$ python3 -q
>>> import numpy as np
>>> np.set_printoptions(precision=2, suppress=True, linewidth=140)
>>> rnd = lambda a: np.round(a, 2) + 0
>>> feats = np.load("mat.npy")
>>> print(feats)
[[-1  2  1  2  2 -1]
 [-1 -1  2  1  2  2]
 [ 2 -1 -1  2  1  2]
 [ 2  2 -1 -1  2  1]
 [ 1  2  2 -1 -1  2]
 [ 2  1  2  2 -1 -1]]
>>> O, R = np.linalg.qr(feats)
>>> print(O.shape, R.shape)
(6, 6) (6, 6)
>>> print(rnd(O.T @ O))
[[1. 0. 0. 0. 0. 0.]
 [0. 1. 0. 0. 0. 0.]
 [0. 0. 1. 0. 0. 0.]
 [0. 0. 0. 1. 0. 0.]
 [0. 0. 0. 0. 1. 0.]
 [0. 0. 0. 0. 0. 1.]]
>>> O, V = np.linalg.qr(feats[:, :5])[0], np.linalg.qr(feats[:, 5:])[0]
>>> sigma = np.linalg.svd(O.T @ V, compute_uv=False)
>>> print((sigma > 0.9).sum())
0
>>> print(rnd(np.degrees(np.arccos(sigma.clip(0, 1)))))
[33.7]
>>> K = np.array([[9, 3], [3, 6]])
>>> x0 = np.ones(2)
>>> for _ in range(3):
...     x0 = K @ x0
...     x0 /= np.linalg.norm(x0)
...     print(round(x0 @ K @ x0, 2))
... 
10.8
10.85
10.85
>>> print(rnd(np.linalg.eigvalsh(K)[-1]))
10.85
>>> x0 = np.array([1, 3])
>>> print(np.einsum("ij,j->i", K, x0))
[18 21]
>>> print((K * x0).sum(axis=1))
[18 21]
>>> print(K * x0)
[[ 9  9]
 [ 3 18]]
>>> print(np.sign((K @ x0).round(6)))
[1 1]
>>> print((K @ x0).argmax())
1
>>> print(K @ np.ones(2))
[12.  9.]
>>> theta = np.radians(15)
>>> R = np.eye(2)
>>> R[1, 1] = R[0, 0] = np.cos(theta)
>>> R[1, 0], R[0, 1] = -np.sin(theta), np.sin(theta)
>>> print(rnd(R))
[[ 0.97  0.26]
 [-0.26  0.97]]
>>> out = K @ R.T
>>> print(np.allclose(K @ K.T, out @ out.T))
True
>>> out = np.linalg.inv(R)
>>> print(rnd(np.linalg.det(R) * np.linalg.det(out)))
1.0
>>> print(rnd(np.linalg.cond(R)))
1.0
>>> evals, V = np.linalg.eigh(K)
>>> x0 = np.array([3, 1])
>>> print((np.sign(V[:, -1].round(6)) == np.sign(V[0, -1].round(6))).astype(int))
[1 1]
>>> print(rnd(V * np.maximum(evals, 0) @ V.T))
[[9. 3.]
 [3. 6.]]
>>> print(rnd(V * np.sqrt(evals) @ V.T))
[[2.95 0.56]
 [0.56 2.38]]
>>> W0 = np.loadtxt("run9.csv", delimiter=",")
>>> print(W0)
[[ 2.02 -0.38  1.36]
 [ 3.53 -1.52  0.99]
 [ 1.   -0.07  2.07]
 [-0.21  0.81  2.4 ]
 [ 3.55 -2.56  2.  ]
 [ 1.62  0.14  1.24]
 [ 1.23  0.36  1.41]
 [-1.56  1.88  2.67]
 [-0.34  1.33  2.02]
 [ 2.17 -0.86  1.69]
 [-0.58  0.37  3.22]
 [ 3.71 -1.78  1.07]
 [-1.32  2.07  2.25]
 [ 1.31  0.59  1.09]
 [ 3.74 -2.1   1.36]
 [ 4.27 -1.18 -0.09]
 [ 4.49 -2.27  0.78]
 [ 1.92 -0.26  1.34]
 [ 1.61 -0.1   1.49]
 [ 1.7  -0.74  2.04]
 [ 4.14 -1.57  0.44]
 [ 2.2  -1.07  1.87]
 [ 3.38 -1.08  0.7 ]
 [ 0.68  0.23  2.09]]
>>> x0 = np.array([2, -2, -7])
>>> rhs = W0 @ x0
>>> print(rnd(np.linalg.pinv(W0) @ W0))
[[1. 0. 0.]
 [0. 1. 0.]
 [0. 0. 1.]]
>>> print(rnd(np.linalg.solve(W0.T @ W0, W0.T @ rhs)))
[ 2. -2. -7.]
>>> rng = np.random.default_rng(297)
>>> rhs = rhs + 0.3 * rng.normal(size=24)
>>> print(rnd(rhs))
[ -4.39   3.24 -12.56 -19.07  -1.87  -5.61  -8.05 -25.59 -17.4   -5.84 -24.99   3.07 -22.28  -5.9    2.42  11.46   8.13  -5.32  -7.48
  -9.89   8.35  -6.27   4.14 -13.79]
>>> coef, *_ = np.linalg.lstsq(W0, rhs)
>>> print(rnd(W0.T @ (rhs - W0 @ coef)))
[0. 0. 0.]
>>> print([round(float(np.linalg.norm(np.linalg.solve(W0.T @ W0 + lam * np.eye(3), W0.T @ rhs))), 2) for lam in (0, 1, 10, 100)])
[7.61, 7.47, 6.48, 2.87]
>>> print(rnd(np.linalg.norm(rhs - W0 @ coef)))
1.15
>>> Ac = (W0 - W0.mean(axis=0)) / W0.std(axis=0)
>>> print(rnd(Ac.std(axis=0)))
[1. 1. 1.]
>>> print(np.argwhere(np.abs(Ac) > 2))
[[10  2]
 [12  1]
 [15  2]]
>>> coef = np.linalg.lstsq(np.delete(Ac, 2, axis=1), Ac[:, 2])[0]
>>> print(np.abs(coef).argmax())
0
>>> X = np.load("w.npy")
>>> print(X)
[[5. 0. 0. 0. 0. 0.]
 [0. 6. 2. 0. 2. 1.]
 [0. 2. 9. 0. 4. 2.]
 [0. 0. 0. 5. 0. 0.]
 [0. 2. 4. 0. 9. 2.]
 [0. 1. 2. 0. 2. 6.]]
>>> print(rnd(np.linalg.matrix_power(X, 3)))
[[ 125.    0.    0.    0.    0.    0.]
 [   0.  450.  650.    0.  650.  325.]
 [   0.  650. 1425.    0. 1300.  650.]
 [   0.    0.    0.  125.    0.    0.]
 [   0.  650. 1300.    0. 1425.  650.]
 [   0.  325.  650.    0.  650.  450.]]
>>> print(rnd(np.sort(np.abs(np.linalg.eigvals(X)))))
[ 5.  5.  5.  5.  5. 15.]
>>> print(np.allclose(X @ X.T, X.T @ X))
True
>>> print(rnd(np.linalg.det(X)))
46875.0
>>> print(X @ X)
[[ 25.   0.   0.   0.   0.   0.]
 [  0.  45.  40.   0.  40.  20.]
 [  0.  40. 105.   0.  80.  40.]
 [  0.   0.   0.  25.   0.   0.]
 [  0.  40.  80.   0. 105.  40.]
 [  0.  20.  40.   0.  40.  45.]]
>>> print(np.trace(X))
40.0
>>> print(rnd(np.abs(np.linalg.eigvals(X)).max()))
15.0
>>> low = np.linalg.cholesky(X)
>>> print(rnd(np.diag(low) ** 2))
[5.   6.   8.33 5.   7.   5.36]
>>> print(rnd(low @ low.T))
[[5. 0. 0. 0. 0. 0.]
 [0. 6. 2. 0. 2. 1.]
 [0. 2. 9. 0. 4. 2.]
 [0. 0. 0. 5. 0. 0.]
 [0. 2. 4. 0. 9. 2.]
 [0. 1. 2. 0. 2. 6.]]
>>> print(rnd(X / np.sqrt(np.outer(np.diag(X), np.diag(X)))))
[[1.   0.   0.   0.   0.   0.  ]
 [0.   1.   0.27 0.   0.27 0.17]
 [0.   0.27 1.   0.   0.44 0.27]
 [0.   0.   0.   1.   0.   0.  ]
 [0.   0.27 0.44 0.   1.   0.27]
 [0.   0.17 0.27 0.   0.27 1.  ]]
>>> print(rnd(np.linalg.det(X)))
46875.0
>>> print(rnd(np.sort(np.linalg.eigvals(X).real)))
[ 5.  5.  5.  5.  5. 15.]
>>> print((np.linalg.matrix_power((X != 0) + (X.T != 0) + np.eye(6), 6) > 0).astype(int))
[[1 0 0 0 0 0]
 [0 1 1 0 1 1]
 [0 1 1 0 1 1]
 [0 0 0 1 0 0]
 [0 1 1 0 1 1]
 [0 1 1 0 1 1]]
>>> print((X != 0).astype(int))
[[1 0 0 0 0 0]
 [0 1 1 0 1 1]
 [0 1 1 0 1 1]
 [0 0 0 1 0 0]
 [0 1 1 0 1 1]
 [0 1 1 0 1 1]]
>>> print(rnd(np.linalg.norm(X, axis=0)))
[ 5.    6.71 10.25  5.   10.25  6.71]
>>> left, sigma, Vh = np.linalg.svd(X, full_matrices=False)
>>> print(np.abs(left[:, 0]).round(6).argmax())
2
>>> print(rnd(np.cumsum(sigma ** 2) / np.sum(sigma ** 2)))
[0.64 0.71 0.79 0.86 0.93 1.  ]
>>> print(rnd(sigma))
[15.  5.  5.  5.  5.  5.]
>>> print(left.shape, sigma.shape, Vh.shape)
(6, 6) (6,) (6, 6)
>>> print(rnd(left.T @ left))
[[1. 0. 0. 0. 0. 0.]
 [0. 1. 0. 0. 0. 0.]
 [0. 0. 1. 0. 0. 0.]
 [0. 0. 0. 1. 0. 0.]
 [0. 0. 0. 0. 1. 0.]
 [0. 0. 0. 0. 0. 1.]]
>>> print(np.allclose(left * sigma @ Vh, X))
True
>>> print(rnd(np.abs(Vh[0])))
[0.   0.32 0.63 0.   0.63 0.32]
>>> print(rnd(Vh @ Vh.T))
[[1. 0. 0. 0. 0. 0.]
 [0. 1. 0. 0. 0. 0.]
 [0. 0. 1. 0. 0. 0.]
 [0. 0. 0. 1. 0. 0.]
 [0. 0. 0. 0. 1. 0.]
 [0. 0. 0. 0. 0. 1.]]
>>> print(rnd(sigma / sigma[0]))
[1.   0.33 0.33 0.33 0.33 0.33]
>>> mat = np.loadtxt("a.csv", delimiter=",")
>>> print(rnd(mat))
[[-31.97 -12.64  12.96  20.16 -19.56]
 [-22.09  -8.36   9.33  12.03 -11.19]
 [-16.52  -6.1    7.2    7.79  -6.84]
 [-14.89  -5.46   6.56   6.62  -5.65]
 [-13.6   -4.97   6.05   5.73  -4.74]
 [-10.23  -3.72   4.68   3.52  -2.52]
 [ -0.77  -0.46   0.39  -0.14   0.45]
 [  2.08   2.98  -0.68  -0.39  -1.1 ]
 [  3.06   4.74  -0.8   -1.43  -0.67]
 [  7.21  11.39  -1.23  -7.17   3.39]
 [  9.05  14.06  -1.43  -9.89   5.56]
 [  9.55  14.76  -1.49 -10.62   6.16]
 [ 16.24  23.67  -2.33 -20.57  14.58]
 [ 17.22  24.91  -2.46 -22.03  15.85]
 [ 22.29  31.18  -3.16 -29.55  22.46]
 [ 22.3   31.2   -3.16 -29.57  22.48]
 [ 26.2   35.88  -3.73 -35.35  27.62]]
>>> C2 = mat.T @ mat
>>> print(rnd(np.linalg.eigvalsh(C2)[::-1]))
[17360.39   906.65    98.61     0.       0.  ]
>>> print((mat @ mat.T).shape)
(17, 17)
>>> print(rnd(np.diag(C2)))
[4774.75 5325.62  460.8  4870.87 2933.6 ]
>>> left, sigma, Vh = np.linalg.svd(mat)
>>> V = Vh[:(sigma > 1e-8).sum()]
>>> x0 = mat[0] + -3 * mat[1] + rng.integers(2) * np.eye(5)[0]
>>> print(rnd(x0))
[ 35.31  12.44 -15.02 -15.95  14.  ]
>>> print(rnd(np.diag(V.T @ V)))
[0.76 0.89 0.27 0.41 0.67]
>>> print(np.allclose(V.T @ V @ x0, x0))
False
>>> left, sigma, Vh = np.linalg.svd(mat)
>>> print(np.argmax(sigma[:-1] / (sigma[1:] + 1e-6)) + 1)
3
>>> print(rnd(sigma))
[131.76  30.11   9.93   0.     0.  ]
>>> out = left[:, :3] @ np.diag(sigma[:3]) @ Vh[:3]
>>> print(rnd(np.abs(mat - out).max()))
0.0
>>> print(np.linalg.matrix_rank(out))
3
>>> print(rnd(np.linalg.norm(mat - out) / np.linalg.norm(mat)))
0.0
>>> x0 = np.array([2, 2, 3, 2, 2])
>>> a = np.maximum(mat @ x0, 0)
>>> print(rnd(np.tanh(mat @ x0)))
[-1.   -1.   -1.   -1.   -1.   -1.   -0.58  1.    1.    1.    1.    1.    1.    1.    1.    1.    1.  ]
>>> print(np.flatnonzero(a > 1e-9))
[ 7  8  9 10 11 12 13 14 15 16]
>>> print(rnd(a))
[ 0.    0.    0.    0.    0.    0.    0.    5.11  8.99 25.95 33.28 35.23 60.86 64.54 83.26 83.31 97.52]
>>> out = mat / np.sqrt((mat ** 2).mean(axis=1, keepdims=True))
>>> print(rnd(out[13]))
[ 0.95  1.37 -0.13 -1.21  0.87]
>>> arr = np.load("dump.npy")
>>> print(rnd(arr))
[[ 1.48 -1.9   2.61 -5.15 -7.8 ]
 [-0.64  1.46 -3.31  3.77  8.5 ]
 [-0.5   1.39 -3.41  3.53  8.59]
 [-4.21  2.1   3.81  6.73 -4.25]
 [ 2.98 -0.91 -4.63 -3.39  7.57]
 [ 2.76 -0.74 -4.65 -2.89  7.86]
 [ 2.06 -2.18  2.03 -6.05 -7.09]
 [ 0.18  1.   -3.85  2.33  8.87]
 [-1.54  1.93 -2.56  5.24  7.74]
 [-1.77  0.02  4.54  0.75 -8.7 ]
 [-4.04  2.81  0.96  8.35  2.25]
 [ 3.31 -1.19 -4.56 -4.17  7.03]
 [-4.29  2.21  3.65  7.01 -3.79]
 [-4.32  2.77  1.83  8.37  0.52]
 [ 0.98 -1.64  3.05 -4.33 -8.26]
 [-3.22  2.63 -0.57  7.61  4.95]
 [ 4.04 -1.89 -4.07 -6.15  5.07]
 [ 1.63  0.07 -4.5  -0.47  8.77]
 [ 0.97 -1.64  3.06 -4.32 -8.27]
 [-0.44  1.35 -3.45  3.43  8.62]
 [ 4.36 -2.33 -3.42 -7.34  3.17]
 [-2.55  0.58  4.66  2.42 -8.1 ]
 [-1.51  1.92 -2.58  5.2   7.77]
 [-1.72  2.02 -2.39  5.53  7.53]]
>>> left, sigma, Vh = np.linalg.svd(arr)
>>> print(rnd(sigma))
[39.   29.65  0.    0.    0.  ]
>>> out = left[:, :2] @ np.diag(sigma[:2]) @ Vh[:2]
>>> print(np.linalg.matrix_rank(out))
2
>>> print(rnd(np.linalg.norm(arr - out) / np.linalg.norm(arr)))
0.0
>>> print(np.linalg.matrix_rank(arr, rtol=0.05))
2
>>> print(rnd(np.abs(arr - out).max()))
0.0
